$ ipython --no-banner

In [1]: import numpy as np

In [2]: np.set_printoptions(precision=3, suppress=True, linewidth=100)

In [3]: Y = np.array([[1, 9, 2], [6, 7, 7], [1, 5, 6]])

In [4]: E = Y - Y.T

In [5]: E
Out[5]: 
array([[ 0,  3,  1],
       [-3,  0,  2],
       [-1, -2,  0]])

In [6]: np.round(np.linalg.norm(E[0] - E[2]), 3)
Out[6]: np.float64(5.196)

In [7]: np.linalg.norm(E, axis=0)
Out[7]: array([3.162, 3.606, 2.236])

In [8]: round(float(np.linalg.norm(E, "nuc")), 3)
Out[8]: 7.483

In [9]: np.round(np.linalg.norm(E) ** 2 / np.linalg.norm(E, 2) ** 2, 3)
Out[9]: np.float64(2.0)

In [10]: np.linalg.norm(E, axis=1)
Out[10]: array([3.162, 3.606, 2.236])

In [11]: round(float(np.linalg.norm(E, 2)), 3)
Out[11]: 3.742

In [12]: E[0] @ E[2]
Out[12]: np.int64(-6)

In [13]: np.abs(np.diag(np.linalg.qr(E)[1])) > 1e-9
Out[13]: array([ True,  True, False])

In [14]: round(np.trace(np.linalg.pinv(E) @ E), 3)
Out[14]: np.float64(2.0)

In [15]: np.allclose(E[:-1].T @ np.linalg.lstsq(E[:-1].T, E[-1])[0], E[-1])
Out[15]: True

In [16]: np.round(E @ np.linalg.pinv(E) @ E, 3) + 0
Out[16]: 
array([[ 0.,  3.,  1.],
       [-3.,  0.,  2.],
       [-1., -2.,  0.]])

In [17]: rng = np.random.default_rng(43210)

In [18]: labels = rng.permutation(3)

In [19]: labels
Out[19]: array([1, 2, 0])

In [20]: Y = E[labels][:, labels]

In [21]: np.trace(Y)
Out[21]: np.int64(0)

In [22]: Y
Out[22]: 
array([[ 0,  2, -3],
       [-2,  0, -1],
       [ 3,  1,  0]])

In [23]: np.round(np.sort(np.abs(np.linalg.eigvals(Y))), 3) + 0
Out[23]: array([0.   , 3.742, 3.742])

In [24]: left, s, Vh = np.linalg.svd(E)

In [25]: evecs = Vh[:(s > 1e-8).sum()]

In [26]: x0 = E[0] + -3 * E[2] + rng.integers(2) * np.eye(3)[0]

In [27]: x0
Out[27]: array([4., 9., 1.])

In [28]: round(float(np.linalg.norm(x0 - evecs.T @ evecs @ x0)), 3)
Out[28]: 0.535

In [29]: np.diag(evecs.T @ evecs)
Out[29]: array([0.714, 0.929, 0.357])

In [30]: evecs.T @ evecs
Out[30]: 
array([[ 0.714,  0.143, -0.429],
       [ 0.143,  0.929,  0.214],
       [-0.429,  0.214,  0.357]])

In [31]: np.linalg.matrix_rank(np.vstack([E, x0]))
Out[31]: np.int64(3)

In [32]: def softmax(z):
    ...:     e = np.exp(z - z.max(axis=-1, keepdims=True))
    ...:     return e / e.sum(axis=-1, keepdims=True)
    ...: 

In [33]: np.round(softmax(10 * E[0]), 3) + 0
Out[33]: array([0., 1., 0.])

In [34]: softmax(E).sum(axis=1)
Out[34]: array([1., 1., 1.])

In [35]: att = E @ E.T / np.sqrt(3)

In [36]: softmax(att + np.triu(np.full(att.shape, -np.inf), 1))
Out[36]: 
array([[1.   , 0.   , 0.   ],
       [0.002, 0.998, 0.   ],
       [0.001, 0.239, 0.759]])

In [37]: softmax(att)[0] @ E
Out[37]: array([-0.029,  2.97 ,  1.01 ])

In [38]: np.round(softmax(att), 3) + 0
Out[38]: 
array([[0.99 , 0.01 , 0.   ],
       [0.002, 0.995, 0.003],
       [0.001, 0.239, 0.759]])

In [39]: X = np.load("block15.npy")

In [40]: X
Out[40]: 
array([[ 1.,  0.,  1., -3.,  2., -3.,  4.,  2.,  4.,  5.],
       [-2., -1.,  2.,  2.,  5., -4., -5.,  4., -3.,  1.],
       [ 2., -3.,  0.,  1., -5.,  2., -1.,  1.,  2., -1.],
       [ 0.,  1.,  1.,  0., -4.,  5.,  2.,  4.,  4., -4.],
       [ 0.,  0.,  0.,  0., -5.,  9.,  5.,  9., -6.,  3.],
       [ 0.,  0.,  0.,  0., -8., -2.,  0.,  6., -9., -5.],
       [ 0.,  0.,  0.,  0., -9.,  4., -4., -9.,  7., -4.],
       [ 0.,  0.,  0.,  0., -7., -2., -1.,  0.,  7., -8.],
       [ 0.,  0.,  0.,  0., -3., -2., -1.,  0., -2., -4.],
       [ 0.,  0.,  0.,  0.,  8.,  4., -2.,  9.,  7.,  2.]])

In [41]: u = np.array([-1, -1, 1])

In [42]: np.polyval(u, X[4])
Out[42]: array([  1.,   1.,   1.,   1., -19., -89., -29., -89., -29., -11.])

In [43]: labels = rng.permutation(10)

In [44]: labels
Out[44]: array([1, 5, 8, 4, 3, 9, 2, 7, 0, 6])

In [45]: Y = X[labels][:, labels]

In [46]: np.diag(Y)
Out[46]: array([-1., -2., -2., -5.,  0.,  2.,  0.,  0.,  1., -4.])

In [47]: x0 = np.array([-3, 3, 1, 3, 0, -3, 1, -2, 2, -1])

In [48]: y = X @ x0

In [49]: b, lr = np.zeros(10), 1 / np.linalg.norm(X, 2) ** 2

In [50]: for i in range(200):
    ...:     b -= lr * X.T @ (X @ b - y)
    ...:     if i % 50 == 0: print(i, round(np.linalg.norm(X @ b - y), 3))
    ...: 
0 26.618
50 5.852
100 3.719
150 2.705

In [51]: b
Out[51]: array([-2.945,  1.802,  1.754,  0.957,  0.49 , -2.5  ,  0.819, -2.198,  1.644, -1.695])

In [52]: round(float(np.linalg.cond(X)), 3)
Out[52]: 93.91
